$ python -q
>>> import numpy as np
>>> np.set_printoptions(precision=2, suppress=True, linewidth=140, legacy="1.25")
>>> tidy = lambda a: np.round(a, 2) + 0
>>> J = np.array([[3, -2, 3, -1, -3, -1, 0],
...     [3, -3, 1, 1, 0, -2, -2],
...     [-2, -2, -1, 3, 0, 0, 3],
...     [-2, 0, -3, 2, 1, -1, 2],
...     [-3, 1, 0, -1, -3, 2, -1],
...     [-1, 2, 0, -1, 2, 3, -2],
...     [-1, -2, 3, 1, 1, 3, 0],
...     [0, 1, 2, -2, -3, 1, 2]])
>>> rng = np.random.default_rng(20888)
>>> other = J + rng.integers(-2, 3, (8, 5)) @ rng.integers(-2, 3, (5, 7))
>>> print(other)
[[  4 -10   2   4  -3  -5   6]
 [  1  -2  -4   4   5  -7   1]
 [ -7   5   2  -2   2  10  -7]
 [ -1   4  -8   0   5   0   2]
 [ -2  -5   0   3  -5   0   1]
 [-10   6   1   1   6   6 -10]
 [  5  -7  -2   6  -1  -9  10]
 [ -2  -3  -4   4   3  -5   8]]
>>> print(other - J)
[[  1  -8  -1   5   0  -4   6]
 [ -2   1  -5   3   5  -5   3]
 [ -5   7   3  -5   2  10 -10]
 [  1   4  -5  -2   4   1   0]
 [  1  -6   0   4  -2  -2   2]
 [ -9   4   1   2   4   3  -8]
 [  6  -5  -5   5  -2 -12  10]
 [ -2  -4  -6   6   6  -6   6]]
>>> q, r_ = np.linalg.qr(other)
>>> print(tidy(abs(r_[0, 0])), tidy(np.linalg.norm(other[:, 0])))
14.14 14.14
>>> print(tidy(q.T @ q))
[[1. 0. 0. 0. 0. 0. 0.]
 [0. 1. 0. 0. 0. 0. 0.]
 [0. 0. 1. 0. 0. 0. 0.]
 [0. 0. 0. 1. 0. 0. 0.]
 [0. 0. 0. 0. 1. 0. 0.]
 [0. 0. 0. 0. 0. 1. 0.]
 [0. 0. 0. 0. 0. 0. 1.]]
>>> print(tidy(np.abs(np.diag(r_))))
[14.14 11.66 10.33  3.59  4.74  3.6   6.  ]
>>> print(tidy(q @ r_))
[[  4. -10.   2.   4.  -3.  -5.   6.]
 [  1.  -2.  -4.   4.   5.  -7.   1.]
 [ -7.   5.   2.  -2.   2.  10.  -7.]
 [ -1.   4.  -8.   0.   5.   0.   2.]
 [ -2.  -5.   0.   3.  -5.   0.   1.]
 [-10.   6.   1.   1.   6.   6. -10.]
 [  5.  -7.  -2.   6.  -1.  -9.  10.]
 [ -2.  -3.  -4.   4.   3.  -5.   8.]]
>>> print(np.allclose(r_.T @ r_, other.T @ other))
True
